$ python -q
>>> import numpy as np
>>> np.set_printoptions(precision=2, suppress=True, linewidth=160, floatmode="fixed")
>>> data = np.maximum(np.array([[-4, -2],
...     [6, -4],
...     [2, -5],
...     [4, -4],
...     [7, -3],
...     [4, 5],
...     [-2, 5],
...     [8, 6],
...     [-8, 7],
...     [5, -1],
...     [3, -7],
...     [-5, -2],
...     [9, 9],
...     [-8, 6],
...     [-9, 5],
...     [1, 2],
...     [-5, 5],
...     [-9, 8],
...     [7, 7],
...     [-3, -5],
...     [-8, -4],
...     [-4, 6],
...     [0, 3],
...     [-6, 4],
...     [0, 6]]) @ np.array([[2, 0, 1], [0, 1, 2]]) + np.array([-1, -3, 3]), 0)
>>> print(data)
[[ 0  0  0]
 [11  0  1]
 [ 3  0  0]
 [ 7  0  0]
 [13  0  4]
 [ 7  2 17]
 [ 0  2 11]
 [15  3 23]
 [ 0  4  9]
 [ 9  0  6]
 [ 5  0  0]
 [ 0  0  0]
 [17  6 30]
 [ 0  3  7]
 [ 0  2  4]
 [ 1  0  8]
 [ 0  2  8]
 [ 0  5 10]
 [13  4 24]
 [ 0  0  0]
 [ 0  0  0]
 [ 0  3 11]
 [ 0  0  9]
 [ 0  1  5]
 [ 0  3 15]]
>>> rng = np.random.default_rng(87)
>>> idx = rng.permutation(3)
>>> out = data[:, idx] * rng.choice([-1, 1], 3)
>>> print(out)
[[ 0  0  0]
 [ 0  1 11]
 [ 0  0  3]
 [ 0  0  7]
 [ 0  4 13]
 [-2 17  7]
 [-2 11  0]
 [-3 23 15]
 [-4  9  0]
 [ 0  6  9]
 [ 0  0  5]
 [ 0  0  0]
 [-6 30 17]
 [-3  7  0]
 [-2  4  0]
 [ 0  8  1]
 [-2  8  0]
 [-5 10  0]
 [-4 24 13]
 [ 0  0  0]
 [ 0  0  0]
 [-3 11  0]
 [ 0  9  0]
 [-1  5  0]
 [-3 15  0]]
>>> left, _, VT = np.linalg.svd(data.T @ out)
>>> print(np.round(left @ VT, 2) + 0)
[[ 0.00  0.00  1.00]
 [-1.00  0.00  0.00]
 [ 0.00  1.00  0.00]]
>>> print(np.round(np.linalg.lstsq(data, out)[0], 2) + 0)
[[ 0.00  0.00  1.00]
 [-1.00  0.00  0.00]
 [ 0.00  1.00  0.00]]
>>> print(idx)
[1 2 0]
>>> P = data @ np.linalg.solve(data.T @ data, data.T)
>>> print(np.allclose(P @ P, P))
True
>>> t3 = np.stack([data, 5 * data, data[::-1]])
>>> print(np.einsum("bij,cij->bc", t3, t3))
[[  4627  23135   2543]
 [ 23135 115675  12715]
 [  2543  12715   4627]]
>>> print((t3 @ data.T).shape)
(3, 25, 25)
>>> print(np.linalg.matrix_rank(t3.reshape(3, -1)))
2
>>> print(np.linalg.matrix_rank(t3))
[3 3 3]
>>> print(t3.shape)
(3, 25, 3)
>>> Ac = (data - data.mean(axis=0)) / data.std(axis=0)
>>> print(Ac.std(axis=0))
[1.00 1.00 1.00]
>>> beta = np.linalg.lstsq(np.delete(Ac, 1, axis=1), Ac[:, 1])[0]
>>> print(beta)
[-0.29  0.94]
>>> print(np.round(1 - np.var(Ac[:, 1] - np.delete(Ac, 1, axis=1) @ beta), 2))
0.69
>>> cov = np.cov(data, rowvar=False)
>>> print(np.linalg.eigvalsh(cov)[::-1])
[83.47 20.63  1.02]
>>> print(cov.shape)
(3, 3)
>>> print(round(float(np.corrcoef(data[:, 2], data[:, 1])[0, 1]), 2))
0.79
>>> print(np.corrcoef(data.T))
[[1.00 0.20 0.52]
 [0.20 1.00 0.79]
 [0.52 0.79 1.00]]
>>> arr = np.loadtxt("case4.csv", delimiter=",")
>>> print(arr)
[[3.00 2.00 0.00]
 [2.00 3.00 0.00]
 [0.00 0.00 3.00]]
>>> vals, evecs = np.linalg.eigh(arr)
>>> vec = np.array([2, 4, 0])
>>> print(vec @ arr @ vec / (vec @ vec), round(float(vals[0]), 2), vals[-1])
4.6 1.0 5.0
>>> print(evecs * np.sqrt(vals) @ evecs.T)
[[1.62 0.62 0.00]
 [0.62 1.62 0.00]
 [0.00 0.00 1.73]]
>>> print(np.linalg.eigvalsh(arr[1:, 1:]))
[3.00 3.00]
>>> Lm = np.linalg.cholesky(arr)
>>> print(np.diag(Lm) ** 2)
[3.00 1.67 3.00]
>>> print(round(float(np.prod(np.diag(Lm)) ** 2), 2), round(np.linalg.det(arr), 2))
15.0 15.0
>>> print(np.einsum("ij,ji->", arr, arr))
35.0
>>> print(np.kron(np.eye(2, dtype=int), arr))
[[3.00 2.00 0.00 0.00 0.00 0.00]
 [2.00 3.00 0.00 0.00 0.00 0.00]
 [0.00 0.00 3.00 0.00 0.00 0.00]
 [0.00 0.00 0.00 3.00 2.00 0.00]
 [0.00 0.00 0.00 2.00 3.00 0.00]
 [0.00 0.00 0.00 0.00 0.00 3.00]]
>>> out = np.linalg.inv(arr)
>>> print((np.abs(out) > 1e-9).astype(int))
[[1 1 0]
 [1 1 0]
 [0 0 1]]
>>> print(np.round(np.linalg.cond(arr), 2))
5.0
>>> print(round(float(np.linalg.det(arr) * np.linalg.det(out)), 2))
1.0
>>> print(np.linalg.inv(out))
[[3.00 2.00 0.00]
 [2.00 3.00 0.00]
 [0.00 0.00 3.00]]
>>> print(np.round(np.linalg.slogdet(arr)[0], 2))
1.0
